% python3 -q
>>> import numpy as np
>>> np.set_printoptions(precision=1, suppress=True, linewidth=140, sign=" ")
>>> m1 = np.load("run6.npy")
>>> print(m1)
[[ 0.6 -0.2 -0.3]
 [ 4.   0.8 -2. ]
 [-2.6 -1.8  1.3]
 [-4.4  0.3  2.2]
 [-1.3 -0.9  0.6]
 [-2.4 -0.1  1.3]
 [ 0.2  0.9 -0.1]
 [ 2.   0.  -1.1]
 [-1.8 -0.5  1. ]
 [-2.3 -2.1  1.1]]
>>> left, sigma, Vh = np.linalg.svd(m1)
>>> print(sigma)
[ 9.   2.6  0.1]
>>> print(np.argmax(sigma[:-1] / (sigma[1:] + 1e-6)) + 1)
2
>>> Y = left[:, :2] @ np.diag(sigma[:2]) @ Vh[:2]
>>> print(round(float(np.abs(m1 - Y).max()), 1))
0.1
>>> print(round(np.linalg.norm(m1 - Y, 2), 1), round(float(sigma[2]), 1))
0.1 0.1
>>> print(np.linalg.matrix_rank(Y))
2
>>> print(round(float(np.linalg.norm(m1 - Y) / np.linalg.norm(m1)), 1))
0.0
>>> Xc = (m1 - m1.mean(axis=0)) / m1.std(axis=0)
>>> print(np.argwhere(np.abs(Xc) > 2))
[[ 1  0]]
>>> coef = np.linalg.lstsq(np.delete(Xc, 2, axis=1), Xc[:, 2])[0]
>>> print(round(float(1 - np.var(Xc[:, 2] - np.delete(Xc, 2, axis=1) @ coef)), 1))
1.0
>>> print(np.abs(coef).argmax())
0
>>> print(coef.round(1) + 0)
[-1.  0.]
>>> Y = np.c_[m1[:, :1] @ np.array([[-3]]), np.array([2, -1, 1, 1, -1, 2, 2, 1, 2, 0])]
>>> print(Y)
[[ -1.8   2. ]
 [-12.   -1. ]
 [  7.8   1. ]
 [ 13.2   1. ]
 [  3.9  -1. ]
 [  7.2   2. ]
 [ -0.6   2. ]
 [ -6.    1. ]
 [  5.4   2. ]
 [  6.9   0. ]]
>>> print(np.linalg.matrix_rank(Y))
2
>>> print(np.linalg.matrix_rank(np.c_[m1, Y]))
4
